% ipython --no-banner

In [1]: import numpy as np

In [2]: np.set_printoptions(suppress=True, linewidth=120)

In [3]: rd = lambda a: np.round(a, 2) + 0

In [4]: feats = np.load("run2.npy")

In [5]: feats
Out[5]: 
array([[ 4, -5,  4, -2, -4,  0,  4],
       [ 4,  4, -5,  4, -2, -4,  0],
       [ 0,  4,  4, -5,  4, -2, -4],
       [-4,  0,  4,  4, -5,  4, -2],
       [-2, -4,  0,  4,  4, -5,  4],
       [ 4, -2, -4,  0,  4,  4, -5],
       [-5,  4, -2, -4,  0,  4,  4]])

In [6]: out = np.array([[5, 4, 2],
   ...:     [-1, 2, 5],
   ...:     [-1, 4, 1],
   ...:     [3, 5, -2],
   ...:     [1, -2, -5],
   ...:     [0, -2, 4],
   ...:     [3, 0, -1]])

In [7]: feats @ out
Out[7]: 
array([[ 23,  20,   7],
       [ 31,  36,   9],
       [-31,  -5,  10],
       [-23,  22,  31],
       [ 22,   6, -76],
       [ 15, -20,  -5],
       [-27, -48,  28]])

In [8]: out @ feats
---------------------------------------------------------------------------
ValueError                                Traceback (most recent call last)
Cell In[8], line 1
----> 1 out @ feats

ValueError: matmul: Input operand 1 has a mismatch in its core dimension 0, with gufunc signature (n?,k),(k,m?)->(n?,m?) (size 7 is different from 3)

In [9]: np.linalg.matrix_rank(feats @ out)
Out[9]: np.int64(3)

In [10]: rng = np.random.default_rng(20273)

In [11]: lab = rng.permutation(7)

In [12]: lab
Out[12]: array([5, 0, 2, 3, 4, 6, 1])

In [13]: out = feats[lab][:, lab]

In [14]: np.diag(out)
Out[14]: array([4, 4, 4, 4, 4, 4, 4])

In [15]: np.allclose(out, feats)
Out[15]: False

In [16]: out
Out[16]: 
array([[ 4,  4, -4,  0,  4, -5, -2],
       [ 0,  4,  4, -2, -4,  4, -5],
       [-2,  0,  4, -5,  4, -4,  4],
       [ 4, -4,  4,  4, -5, -2,  0],
       [-5, -2,  0,  4,  4,  4, -4],
       [ 4, -5, -2, -4,  0,  4,  4],
       [-4,  4, -5,  4, -2,  0,  4]])

In [17]: rd(np.fft.fft(feats[0]))
Out[17]: array([ 1.   +0.j  ,  7.89 +2.27j, -3.12+12.07j,  8.73 +5.08j,  8.73 -5.08j, -3.12-12.07j,  7.89 -2.27j])

In [18]: np.allclose(feats @ feats.T, feats.T @ feats)
Out[18]: True

In [19]: (feats @ feats)[0]
Out[19]: array([ -8,   8,  41, -88,   4,  40,   4])

In [20]: Q, R = np.linalg.qr(feats)

In [21]: rd(abs(R[0, 0])), rd(np.linalg.norm(feats[:, 0]))
Out[21]: (np.float64(9.64), np.float64(9.64))

In [22]: np.allclose(R.T @ R, feats.T @ feats)
Out[22]: True

In [23]: Q.shape, R.shape
Out[23]: ((7, 7), (7, 7))

In [24]: rd(Q @ R)
Out[24]: 
array([[ 4., -5.,  4., -2., -4.,  0.,  4.],
       [ 4.,  4., -5.,  4., -2., -4.,  0.],
       [ 0.,  4.,  4., -5.,  4., -2., -4.],
       [-4.,  0.,  4.,  4., -5.,  4., -2.],
       [-2., -4.,  0.,  4.,  4., -5.,  4.],
       [ 4., -2., -4.,  0.,  4.,  4., -5.],
       [-5.,  4., -2., -4.,  0.,  4.,  4.]])

In [25]: mat = rng.normal(size=(25, 3)) + 5 * np.array([2, 5, 1])

In [26]: rd(mat)
Out[26]: 
array([[ 7.91, 25.41,  3.53],
       [ 9.54, 24.26,  4.45],
       [10.51, 25.37,  3.81],
       [12.3 , 25.15,  6.36],
       [12.41, 26.15,  5.15],
       [10.67, 24.51,  4.21],
       [11.24, 25.62,  5.83],
       [ 9.59, 25.7 ,  5.06],
       [10.15, 25.62,  4.23],
       [ 9.61, 24.94,  5.75],
       [ 9.5 , 25.53,  2.61],
       [ 9.73, 25.64,  4.14],
       [10.24, 23.12,  5.67],
       [ 7.99, 26.4 ,  5.48],
       [10.89, 25.94,  5.16],
       [ 9.39, 25.64,  6.02],
       [10.08, 24.35,  3.67],
       [ 9.48, 26.  ,  4.84],
       [ 9.84, 24.51,  5.66],
       [ 9.43, 25.52,  5.69],
       [10.34, 24.29,  4.22],
       [ 8.45, 24.93,  3.75],
       [11.18, 24.16,  7.79],
       [11.49, 24.83,  5.23],
       [10.49, 26.24,  5.35]])

In [27]: C = mat[[9, 21]].astype(float)

In [28]: for _ in range(7):
    ...:     lab = np.linalg.norm(mat[:, None] - C, axis=-1).argmin(axis=1)
    ...:     C = np.array([mat[lab == j].mean(axis=0) for j in range(2)])
    ...: 

In [29]: lab
Out[29]: array([1, 1, 1, 0, 0, 1, 0, 1, 1, 0, 1, 1, 0, 1, 0, 0, 1, 1, 0, 0, 1, 1, 0, 0, 0])

In [30]: rd(C[1] - C[0])
Out[30]: array([-1.18,  0.08, -1.65])

In [31]: np.bincount(lab)
Out[31]: array([12, 13])

In [32]: np.unravel_index(np.abs(mat).argmax(), mat.shape)
Out[32]: (np.int64(13), np.int64(1))

In [33]: rd(np.linalg.svd(mat, compute_uv=False))
Out[33]: array([138.01,   6.28,   4.28])

In [34]: np.linalg.rank(mat)
---------------------------------------------------------------------------
AttributeError                            Traceback (most recent call last)
Cell In[34], line 1
----> 1 np.linalg.rank(mat)

AttributeError: module 'numpy.linalg' has no attribute 'rank'

In [35]: F = np.diag(np.array([0, 0, 3, 2, 2, 2, 2]))

In [36]: F
Out[36]: 
array([[0, 0, 0, 0, 0, 0, 0],
       [0, 0, 0, 0, 0, 0, 0],
       [0, 0, 3, 0, 0, 0, 0],
       [0, 0, 0, 2, 0, 0, 0],
       [0, 0, 0, 0, 2, 0, 0],
       [0, 0, 0, 0, 0, 2, 0],
       [0, 0, 0, 0, 0, 0, 2]])

In [37]: t3 = np.stack([feats, -3 * feats, feats[::-1]])

In [38]: (t3 @ feats.T).shape
Out[38]: (3, 7, 7)

In [39]: np.einsum("bij,cij->bc", t3, t3)
Out[39]: 
array([[  651, -1953,     1],
       [-1953,  5859,    -3],
       [    1,    -3,   651]])

In [40]: t3.shape
Out[40]: (3, 7, 7)

In [41]: rd(np.linalg.norm(t3, axis=(1, 2)))
Out[41]: array([25.51, 76.54, 25.51])

In [42]: rank = np.linalg.matrix_rank(F)

In [43]: rank
Out[43]: np.int64(5)

In [44]: N = np.linalg.svd(F)[2][rank:].T

In [45]: [int(np.linalg.matrix_rank(F[:, :j + 1])) for j in range(7)]
Out[45]: [0, 0, 1, 2, 3, 4, 5]

In [46]: F @ N
Out[46]: 
array([[0., 0.],
       [0., 0.],
       [0., 0.],
       [0., 0.],
       [0., 0.],
       [0., 0.],
       [0., 0.]])

In [47]: N @ N.T
Out[47]: 
array([[1., 0., 0., 0., 0., 0., 0.],
       [0., 1., 0., 0., 0., 0., 0.],
       [0., 0., 0., 0., 0., 0., 0.],
       [0., 0., 0., 0., 0., 0., 0.],
       [0., 0., 0., 0., 0., 0., 0.],
       [0., 0., 0., 0., 0., 0., 0.],
       [0., 0., 0., 0., 0., 0., 0.]])

In [48]: np.allclose(F, F.T)
Out[48]: True

In [49]: rd(np.sort(np.abs(np.linalg.eigvals(F))))
Out[49]: array([0., 0., 2., 2., 2., 2., 3.])

In [50]: rd(np.linalg.det(F))
Out[50]: np.float64(0.0)

In [51]: lab = rng.permutation(7)

In [52]: lab
Out[52]: array([0, 2, 5, 6, 3, 4, 1])

In [53]: out = F[lab][:, lab]

In [54]: rd(np.linalg.det(out)), rd(np.linalg.det(F[lab]))
Out[54]: (np.float64(0.0), np.float64(0.0))

In [55]: rd(np.sort(np.abs(np.linalg.eigvals(out))))
Out[55]: array([0., 0., 2., 2., 2., 2., 3.])

In [56]: np.diag(out)
Out[56]: array([0, 3, 2, 2, 2, 2, 0])

In [57]: U, s, Vh = np.linalg.svd(F)

In [58]: V = Vh[:(s > 1e-8).sum()]

In [59]: x0 = F[4] + 5 * F[1] + rng.integers(2) * np.eye(7)[6]

In [60]: x0
Out[60]: array([0., 0., 0., 0., 2., 0., 1.])

In [61]: rd(np.linalg.norm(x0 - V.T @ V @ x0))
Out[61]: np.float64(0.0)

In [62]: np.allclose(V.T @ V @ x0, x0)
Out[62]: True

In [63]: np.diag(V.T @ V)
Out[63]: array([0., 0., 1., 1., 1., 1., 1.])

In [64]: theta = np.deg2rad(36)

In [65]: K = np.eye(8)

In [66]: K[np.ix_([4, 7], [4, 7])] = [[np.cos(theta), -np.sin(theta)], [np.sin(theta), np.cos(theta)]]

In [67]: rd(K)
Out[67]: 
array([[ 1.  ,  0.  ,  0.  ,  0.  ,  0.  ,  0.  ,  0.  ,  0.  ],
       [ 0.  ,  1.  ,  0.  ,  0.  ,  0.  ,  0.  ,  0.  ,  0.  ],
       [ 0.  ,  0.  ,  1.  ,  0.  ,  0.  ,  0.  ,  0.  ,  0.  ],
       [ 0.  ,  0.  ,  0.  ,  1.  ,  0.  ,  0.  ,  0.  ,  0.  ],
       [ 0.  ,  0.  ,  0.  ,  0.  ,  0.81,  0.  ,  0.  , -0.59],
       [ 0.  ,  0.  ,  0.  ,  0.  ,  0.  ,  1.  ,  0.  ,  0.  ],
       [ 0.  ,  0.  ,  0.  ,  0.  ,  0.  ,  0.  ,  1.  ,  0.  ],
       [ 0.  ,  0.  ,  0.  ,  0.  ,  0.59,  0.  ,  0.  ,  0.81]])

In [68]: K[:, 1] @ K[:, 0]
Out[68]: np.float64(0.0)

In [69]: rd(K @ K.T)
Out[69]: 
array([[1., 0., 0., 0., 0., 0., 0., 0.],
       [0., 1., 0., 0., 0., 0., 0., 0.],
       [0., 0., 1., 0., 0., 0., 0., 0.],
       [0., 0., 0., 1., 0., 0., 0., 0.],
       [0., 0., 0., 0., 1., 0., 0., 0.],
       [0., 0., 0., 0., 0., 1., 0., 0.],
       [0., 0., 0., 0., 0., 0., 1., 0.],
       [0., 0., 0., 0., 0., 0., 0., 1.]])

In [70]: rd(K.T @ K)
Out[70]: 
array([[1., 0., 0., 0., 0., 0., 0., 0.],
       [0., 1., 0., 0., 0., 0., 0., 0.],
       [0., 0., 1., 0., 0., 0., 0., 0.],
       [0., 0., 0., 1., 0., 0., 0., 0.],
       [0., 0., 0., 0., 1., 0., 0., 0.],
       [0., 0., 0., 0., 0., 1., 0., 0.],
       [0., 0., 0., 0., 0., 0., 1., 0.],
       [0., 0., 0., 0., 0., 0., 0., 1.]])

In [71]: data = np.load("out9.npy")

In [72]: data
Out[72]: 
array([[ 0.9 ,  1.1 ,  0.1 ,  0.9 ,  0.2 ,  1.4 ],
       [ 0.6 , -0.5 , -0.4 , -0.5 , -0.3 , -0.8 ],
       [ 1.6 ,  0.7 ,  1.4 , -0.8 ,  0.2 ,  0.3 ],
       [-1.6 ,  1.8 , -0.3 ,  0.2 , -0.4 ,  1.1 ],
       [-1.6 ,  1.  , -2.  ,  1.1 ,  1.3 , -1.5 ],
       [-1.42,  1.93, -0.49,  0.69,  0.24,  0.62],
       [-1.4 , -0.5 ,  0.4 , -0.9 ,  0.1 , -0.9 ],
       [ 0.  , -0.7 , -0.4 ,  0.3 ,  0.8 ,  0.5 ],
       [-1.2 ,  0.  , -0.1 ,  0.3 ,  0.6 ,  1.  ]])

In [73]: x0 = np.array([3, 0, 1, 0, 4, 1])

In [74]: target = data @ x0

In [75]: rd(np.linalg.lstsq(data, target)[0])
Out[75]: array([3., 0., 1., 0., 4., 1.])

In [76]: rd(np.linalg.pinv(data) @ data)
Out[76]: 
array([[1., 0., 0., 0., 0., 0.],
       [0., 1., 0., 0., 0., 0.],
       [0., 0., 1., 0., 0., 0.],
       [0., 0., 0., 1., 0., 0.],
       [0., 0., 0., 0., 1., 0.],
       [0., 0., 0., 0., 0., 1.]])

In [77]: try:
    ...:     np.linalg.solve(data, target)
    ...: except np.linalg.LinAlgError as e:
    ...:     print("failed:", e)
    ...: 
failed: Last 2 dimensions of the array must be square

In [78]: target = target + 0.1 * rng.normal(size=9)

In [79]: rd(target)
Out[79]: array([ 5.02, -0.54,  7.37, -5.77, -3.08, -3.24, -4.42,  3.24, -0.25])

In [80]: c, *_ = np.linalg.lstsq(data, target)

In [81]: c.round()
Out[81]: array([ 3., -0.,  1.,  0.,  4.,  1.])

In [82]: gram = data.T @ data

In [83]: rd(np.trace(gram)), rd((data ** 2).sum())
Out[83]: (np.float64(47.81), np.float64(47.81))

In [84]: (data @ data.T).shape
Out[84]: (9, 9)

In [85]: out = np.c_[data[:, :2] @ np.array([[-1, 0], [5, -2]]), np.array([-3, -2, -2, -2, -1, 0, 0, 0, -1])]

In [86]: rd(out)
Out[86]: 
array([[ 4.6 , -2.2 , -3.  ],
       [-3.1 ,  1.  , -2.  ],
       [ 1.9 , -1.4 , -2.  ],
       [10.6 , -3.6 , -2.  ],
       [ 6.6 , -2.  , -1.  ],
       [11.07, -3.86,  0.  ],
       [-1.1 ,  1.  ,  0.  ],
       [-3.5 ,  1.4 ,  0.  ],
       [ 1.2 ,  0.  , -1.  ]])

In [87]: np.linalg.matrix_rank(np.c_[data, out])
Out[87]: np.int64(7)

In [88]: A = np.loadtxt("arr.csv", delimiter=",")

In [89]: A
Out[89]: 
array([[ 2.18, -3.37,  6.45, -4.29, -2.68, -2.86],
       [ 2.9 ,  1.92,  3.43,  6.2 ,  1.44, -2.69],
       [ 2.55,  2.03,  3.8 ,  6.57,  0.48, -2.28],
       [ 1.79,  1.78,  3.66,  4.84,  2.36, -4.81],
       [-2.45, -1.78, -2.7 , -1.18, -1.23,  0.4 ],
       [-3.57, -1.46, -3.28, -3.05, -2.62,  1.59],
       [-2.08, -2.8 , -2.71, -0.99, -1.33, -0.55],
       [-3.28, -1.83, -1.57, -3.48, -1.74, -0.87],
       [-2.62, -2.65,  0.37, -3.15, -2.51, -0.72],
       [-2.78, -1.52, -3.37, -2.62, -5.05, -1.15],
       [-0.02, -3.86,  4.08, -5.63, -2.94, -2.59]])

In [90]: np.linalg.norm(A, axis=1).argmax()
Out[90]: np.int64(0)

In [91]: rd(np.linalg.norm(A, "nuc"))
Out[91]: np.float64(45.82)

In [92]: rd(np.linalg.norm(A, axis=1))
Out[92]: array([9.56, 8.46, 8.58, 8.48, 4.42, 6.66, 4.75, 5.7 , 5.55, 7.42, 8.87])

In [93]: rd(np.linalg.norm(A, 1)), rd(np.linalg.norm(A, np.inf))
Out[93]: (np.float64(42.0), np.float64(21.83))

In [94]: rd(np.linalg.norm(A, 2))
Out[94]: np.float64(19.05)

In [95]: rd(np.linalg.norm(A[5], 1)), rd(np.linalg.norm(A[5], np.inf))
Out[95]: (np.float64(15.57), np.float64(3.57))

In [96]: rd(np.linalg.norm(A[5] - A[1]))
Out[96]: np.float64(14.79)

In [97]: rd(np.linalg.norm(A, axis=0))
Out[97]: array([ 8.44,  7.94, 11.71, 13.99,  8.29,  7.49])

In [98]: A.reshape(2, -1)
Out[98]: 
array([[ 2.18, -3.37,  6.45, -4.29, -2.68, -2.86,  2.9 ,  1.92,  3.43,  6.2 ,  1.44, -2.69,  2.55,  2.03,  3.8 ,
         6.57,  0.48, -2.28,  1.79,  1.78,  3.66,  4.84,  2.36, -4.81, -2.45, -1.78, -2.7 , -1.18, -1.23,  0.4 ,
        -3.57, -1.46, -3.28],
       [-3.05, -2.62,  1.59, -2.08, -2.8 , -2.71, -0.99, -1.33, -0.55, -3.28, -1.83, -1.57, -3.48, -1.74, -0.87,
        -2.62, -2.65,  0.37, -3.15, -2.51, -0.72, -2.78, -1.52, -3.37, -2.62, -5.05, -1.15, -0.02, -3.86,  4.08,
        -5.63, -2.94, -2.59]])

In [99]: A.reshape(-1, 2)
Out[99]: 
array([[ 2.18, -3.37],
       [ 6.45, -4.29],
       [-2.68, -2.86],
       [ 2.9 ,  1.92],
       [ 3.43,  6.2 ],
       [ 1.44, -2.69],
       [ 2.55,  2.03],
       [ 3.8 ,  6.57],
       [ 0.48, -2.28],
       [ 1.79,  1.78],
       [ 3.66,  4.84],
       [ 2.36, -4.81],
       [-2.45, -1.78],
       [-2.7 , -1.18],
       [-1.23,  0.4 ],
       [-3.57, -1.46],
       [-3.28, -3.05],
       [-2.62,  1.59],
       [-2.08, -2.8 ],
       [-2.71, -0.99],
       [-1.33, -0.55],
       [-3.28, -1.83],
       [-1.57, -3.48],
       [-1.74, -0.87],
       [-2.62, -2.65],
       [ 0.37, -3.15],
       [-2.51, -0.72],
       [-2.78, -1.52],
       [-3.37, -2.62],
       [-5.05, -1.15],
       [-0.02, -3.86],
       [ 4.08, -5.63],
       [-2.94, -2.59]])

In [100]: t3 = A.reshape(11, 2, -1)

In [101]: t3.shape
Out[101]: (11, 2, 3)

In [102]: np.swapaxes(t3, 1, 2)[5]
Out[102]: 
array([[-3.57, -3.05],
       [-1.46, -2.62],
       [-3.28,  1.59]])

In [103]: np.einsum("ihd,jhd->hij", t3, t3).shape
Out[103]: (2, 11, 11)
